$ ipython --no-banner

In [1]: import numpy as np

In [2]: from numpy import linalg as LA

In [3]: np.set_printoptions(precision=2, suppress=True, linewidth=100)

In [4]: def rd(a):
   ...:     return np.round(a, 2) + 0
   ...: 

In [5]: W0 = np.loadtxt("run13.csv", delimiter=",")

In [6]: W0
Out[6]: 
array([[3., 3., 2.],
       [0., 0., 0.],
       [3., 3., 2.],
       [0., 0., 0.],
       [1., 3., 3.],
       [3., 3., 2.],
       [1., 3., 3.],
       [1., 2., 0.],
       [3., 3., 2.],
       [1., 2., 0.],
       [0., 0., 0.],
       [3., 3., 2.],
       [0., 0., 0.],
       [0., 0., 0.],
       [0., 0., 0.]])

In [7]: Xc = W0 - W0.mean(axis=0)

In [8]: V = LA.svd(Xc)[2][:1]

In [9]: other = Xc - Xc @ V.T @ V

In [10]: rd(other.std(axis=0))
Out[10]: array([0.51, 0.28, 0.52])

In [11]: rd((Xc @ V.T).std(axis=0))
Out[11]: array([2.1])

In [12]: rd(LA.norm(other) / LA.norm(Xc))
Out[12]: np.float64(0.35)

In [13]: mat = np.load("mat.npy")

In [14]: rd(mat)
Out[14]: 
array([[-0.37,  0.63,  0.58],
       [-0.06, -0.5 ,  0.25],
       [-0.74, -0.32, -0.33],
       [ 0.  , -0.49,  0.7 ],
       [-0.56,  0.06,  0.02]])

In [15]: u = np.array([-1, 1])

In [16]: rd(np.array([np.convolve(row, u, "same") for row in mat]))
Out[16]: 
array([[ 0.37, -1.01,  0.06],
       [ 0.06,  0.44, -0.76],
       [ 0.74, -0.42,  0.01],
       [ 0.  ,  0.49, -1.19],
       [ 0.56, -0.62,  0.04]])

In [17]: rd(np.polyval(u, mat[3]))
Out[17]: array([1.  , 1.49, 0.3 ])

In [18]: rd(np.cross(mat[3, :3], mat[2, :3]))
Out[18]: array([ 0.38, -0.52, -0.36])

In [19]: other = np.c_[mat[:, :2] @ np.array([[8, 0], [1, -6]]), np.array([5, 3, 4, 2, 3])]

In [20]: rd(other)
Out[20]: 
array([[-2.33, -3.81,  5.  ],
       [-1.  ,  3.03,  3.  ],
       [-6.25,  1.92,  4.  ],
       [-0.49,  2.92,  2.  ],
       [-4.39, -0.36,  3.  ]])

In [21]: rd(LA.norm(other - mat @ LA.lstsq(mat, other)[0], axis=0))
Out[21]: array([0.  , 0.  , 1.93])

In [22]: rd(LA.lstsq(mat, other[:, 0])[0])
Out[22]: array([8., 1., 0.])

In [23]: LA.matrix_rank(other)
Out[23]: np.int64(3)

In [24]: data = np.arange(4).reshape(2, 2) + 5

In [25]: data
Out[25]: 
array([[5, 6],
       [7, 8]])

In [26]: w, V = LA.eig(data)

In [27]: rd(np.sort(LA.eigvals(data @ data)))
Out[27]: array([  0.02, 172.98])

In [28]: T = np.stack([data, 2 * data, data[::-1]])

In [29]: (T @ data.T).shape
Out[29]: (3, 2, 2)

In [30]: rd(LA.det(T))
Out[30]: array([-2., -8.,  2.])

In [31]: T.sum(axis=0)
Out[31]: 
array([[22, 26],
       [26, 30]])

In [32]: LA.matrix_rank(T.reshape(3, -1))
Out[32]: np.int64(2)
